$ python -q
>>> import numpy as np
>>> from numpy import linalg as LA
>>> np.set_printoptions(precision=2, suppress=True, linewidth=140, legacy="1.25")
>>> tidy = lambda a: np.round(a, 2) + 0
>>> feats = np.load("w.npy")
>>> feats
array([[1.  , 0.2 , 0.04],
       [0.2 , 1.  , 0.2 ],
       [0.04, 0.2 , 1.  ]])
>>> x = np.ones(3)
>>> for _ in range(5):
...     x = feats @ x
...     x /= LA.norm(x)
...     print(round(x @ feats @ x, 2))
... 
1.3
1.3
1.3
1.3
1.3
>>> tidy(x)
array([0.52, 0.68, 0.52])
>>> tidy(LA.eigvalsh(feats)[-1])
1.3
>>> evals, evecs = LA.eigh(feats)
>>> x = np.array([-1, 1, 1])
>>> tidy(x @ feats @ x / (x @ x)), tidy(evals[0]), tidy(evals[-1])
(0.97, 0.74, 1.3)
>>> x @ feats @ x
2.92
>>> np.abs(feats).sum(axis=1).max(), tidy(np.abs(evals).max())
(1.4, 1.3)
>>> evals, evecs = LA.eigh(feats)
>>> np.unique(evals.round(6) + 0, return_counts=True)[1]
array([1, 1, 1])
>>> tidy(LA.eigvalsh(feats + 4 * np.eye(3)))
array([4.74, 4.96, 5.3 ])
>>> np.abs(evecs[:, -1]).round(6).argmax()
1
>>> tidy(evecs @ np.diag(evals) @ evecs.T)
array([[1.  , 0.2 , 0.04],
       [0.2 , 1.  , 0.2 ],
       [0.04, 0.2 , 1.  ]])
>>> tidy(evecs.T @ evecs)
array([[1., 0., 0.],
       [0., 1., 0.],
       [0., 0., 1.]])
>>> tidy(LA.svd(feats, compute_uv=False))
array([1.3 , 0.96, 0.74])
>>> Uu, sv, VT = LA.svd(feats, full_matrices=False)
>>> tidy(np.abs(VT[0]))
array([0.52, 0.68, 0.52])
>>> tidy(np.cumsum(sv ** 2) / np.sum(sv ** 2))
array([0.54, 0.83, 1.  ])
>>> A = np.load("out10.npy")
>>> A
array([[4, 4, 4, 4, 4, 4],
       [1, 5, 1, 5, 1, 5],
       [0, 1, 0, 1, 0, 1],
       [4, 4, 4, 4, 4, 4],
       [1, 5, 1, 5, 1, 5],
       [0, 1, 0, 1, 0, 1]])
>>> # columns 0 and 2 are equal
>>> Uu, sv, VT = LA.svd(A)
>>> tidy(sv)
array([17.99,  5.51,  0.  ,  0.  ,  0.  ,  0.  ])
>>> M2 = Uu[:, :2] @ np.diag(sv[:2]) @ VT[:2]
>>> tidy(M2)
array([[4., 4., 4., 4., 4., 4.],
       [1., 5., 1., 5., 1., 5.],
       [0., 1., 0., 1., 0., 1.],
       [4., 4., 4., 4., 4., 4.],
       [1., 5., 1., 5., 1., 5.],
       [0., 1., 0., 1., 0., 1.]])
>>> tidy(np.abs(A - M2).max())
0.0
>>> tidy(LA.norm(A - M2, 2)), tidy(sv[2])
(0.0, 0.0)
>>> tidy(LA.norm(A - M2) / LA.norm(A))
0.0
>>> LA.matrix_rank(M2)
2
>>> r0, v = A[3], A[0]
>>> r0 @ v
96
>>> pr = (r0 @ v) / (r0 @ r0) * r0
>>> np.outer(r0, v)
array([[16, 16, 16, 16, 16, 16],
       [16, 16, 16, 16, 16, 16],
       [16, 16, 16, 16, 16, 16],
       [16, 16, 16, 16, 16, 16],
       [16, 16, 16, 16, 16, 16],
       [16, 16, 16, 16, 16, 16]])
>>> v - pr
array([0., 0., 0., 0., 0., 0.])
>>> LA.matrix_rank(np.outer(r0, v))
1
